$ ipython --no-banner

In [1]: import numpy as np

In [2]: import numpy.linalg as la

In [3]: np.set_printoptions(precision=4, suppress=True, linewidth=140, legacy="1.25")

In [4]: feats = np.load("mat.npy")

In [5]: feats
Out[5]: 
array([[-0.5428,  2.3722, -1.1562,  5.1583, -4.3679],
       [-2.889 ,  4.2885, -1.7869,  5.6002, -2.6167],
       [-0.2193, -0.4222, -0.738 , -2.9666, -0.5613],
       [-2.9834,  4.0749, -1.2694,  4.9896, -3.5275],
       [-1.3744,  1.1381,  0.1709, -4.6214, -1.603 ],
       [-2.0979,  3.6149, -0.4054,  4.5276, -2.6776],
       [-2.6679,  3.7408, -1.0576,  3.8715, -2.3092],
       [ 0.4471,  1.0136,  0.4283, -3.5549, -0.1284],
       [-0.3643,  0.6007, -1.0825, -4.1255, -0.1695],
       [ 3.8511,  1.6092,  3.1786,  1.5224,  1.3967],
       [-1.5863,  5.615 , -4.6331,  3.9918, -1.7857],
       [-4.4132,  4.0361, -2.6839,  6.7797, -1.8014],
       [-1.1646,  0.0038,  1.4731, -4.4483, -0.034 ],
       [ 0.0581,  1.0412,  0.4949, -5.7109, -1.2486],
       [-1.7128,  2.4654, -2.3387,  4.8475, -3.2255],
       [ 0.0655,  0.3028, -1.8418, -4.6857,  0.0509],
       [-1.2798,  3.6606, -3.4788,  3.4635, -2.8514],
       [ 7.5704, -1.3923,  1.2265,  1.5398,  1.8931]])

In [6]: x = np.array([1, 0, 1, 2, 1])

In [7]: h = np.maximum(feats @ x, 0)

In [8]: np.tanh(feats @ x)
Out[8]: 
array([ 0.9996,  0.9992, -1.    ,  0.9757, -1.    ,  0.9991,  0.9364, -1.    , -1.    ,  1.    , -0.0215,  0.9998, -1.    , -1.    ,
        0.9842, -1.    , -0.5935,  1.    ])

In [9]: feats.T @ h
Out[9]: array([ 90.865 ,  80.2569,  17.1214, 160.9192, -24.9694])

In [10]: feats * (h > 1e-9)[:, None]
Out[10]: 
array([[-0.5428,  2.3722, -1.1562,  5.1583, -4.3679],
       [-2.889 ,  4.2885, -1.7869,  5.6002, -2.6167],
       [-0.    , -0.    , -0.    , -0.    , -0.    ],
       [-2.9834,  4.0749, -1.2694,  4.9896, -3.5275],
       [-0.    ,  0.    ,  0.    , -0.    , -0.    ],
       [-2.0979,  3.6149, -0.4054,  4.5276, -2.6776],
       [-2.6679,  3.7408, -1.0576,  3.8715, -2.3092],
       [ 0.    ,  0.    ,  0.    , -0.    , -0.    ],
       [-0.    ,  0.    , -0.    , -0.    , -0.    ],
       [ 3.8511,  1.6092,  3.1786,  1.5224,  1.3967],
       [-0.    ,  0.    , -0.    ,  0.    , -0.    ],
       [-4.4132,  4.0361, -2.6839,  6.7797, -1.8014],
       [-0.    ,  0.    ,  0.    , -0.    , -0.    ],
       [ 0.    ,  0.    ,  0.    , -0.    , -0.    ],
       [-1.7128,  2.4654, -2.3387,  4.8475, -3.2255],
       [ 0.    ,  0.    , -0.    , -0.    ,  0.    ],
       [-0.    ,  0.    , -0.    ,  0.    , -0.    ],
       [ 7.5704, -1.3923,  1.2265,  1.5398,  1.8931]])

In [11]: np.flatnonzero(h > 1e-9)
Out[11]: array([ 0,  1,  3,  5,  6,  9, 11, 14, 17])
